$ python3 -q
>>> import numpy as np
>>> from numpy import linalg as LA
>>> np.set_printoptions(precision=2, suppress=True, linewidth=100)
>>> def rd(a):
...     return np.round(a, 2) + 0
... 
>>> rng = np.random.default_rng(270754)
>>> J = np.triu(rng.random((4, 4)) < 0.6, 1).astype(int)
>>> J = J + J.T
>>> J
array([[0, 0, 0, 1],
       [0, 0, 0, 1],
       [0, 0, 0, 1],
       [1, 1, 1, 0]])
>>> x0 = np.array([3, 0, 3, 0])
>>> J @ (2 * x0)
array([ 0,  0,  0, 12])
>>> print(J @ x0)
[0 0 0 6]
>>> J @ np.ones(4)
array([1., 1., 1., 3.])
>>> np.sign((J @ x0).round(6))
array([0, 0, 0, 1])
>>> print([round(float(LA.det(J[:i, :i])), 2) + 0 for i in range(1, 5)])
[0.0, 0.0, 0.0, 0.0]
>>> F = np.array([[-1.0, 0.0, 0.0], [0.0, -1.0, -2.0], [0.0, -2.0, -1.0]])
>>> F
array([[-1.,  0.,  0.],
       [ 0., -1., -2.],
       [ 0., -2., -1.]])
>>> u, r1 = F[2], F[1]
>>> u @ r1
np.float64(4.0)
>>> pr = (u @ r1) / (u @ u) * u
>>> print(LA.matrix_rank(np.outer(u, r1)))
1
>>> np.outer(u, r1)
array([[ 0., -0., -0.],
       [-0.,  2.,  4.],
       [-0.,  1.,  2.]])
>>> rd(LA.norm(u + r1) ** 2 + LA.norm(u - r1) ** 2)
np.float64(20.0)
>>> q, Rm = LA.qr(F)
>>> rd(np.trace(q @ q.T))
np.float64(3.0)
>>> rd(q)
array([[ 1.  ,  0.  ,  0.  ],
       [ 0.  , -0.45, -0.89],
       [ 0.  , -0.89,  0.45]])
>>> q.shape, Rm.shape
((3, 3), (3, 3))
>>> np.allclose(Rm.T @ Rm, F.T @ F)
True
>>> u = np.array([-5, 5, -9])
>>> np.convolve(F[2], u)
array([ 0., 10., -5., 13.,  9.])
>>> print(np.cross(F[2, :3], F[0, :3]))
[ 0.  1. -2.]
>>> Y = F / np.sqrt((F ** 2).mean(axis=1, keepdims=True))
>>> LA.matrix_rank(Y) == LA.matrix_rank(F)
np.True_
>>> rd(Y[2])
array([ 0.  , -1.55, -0.77])
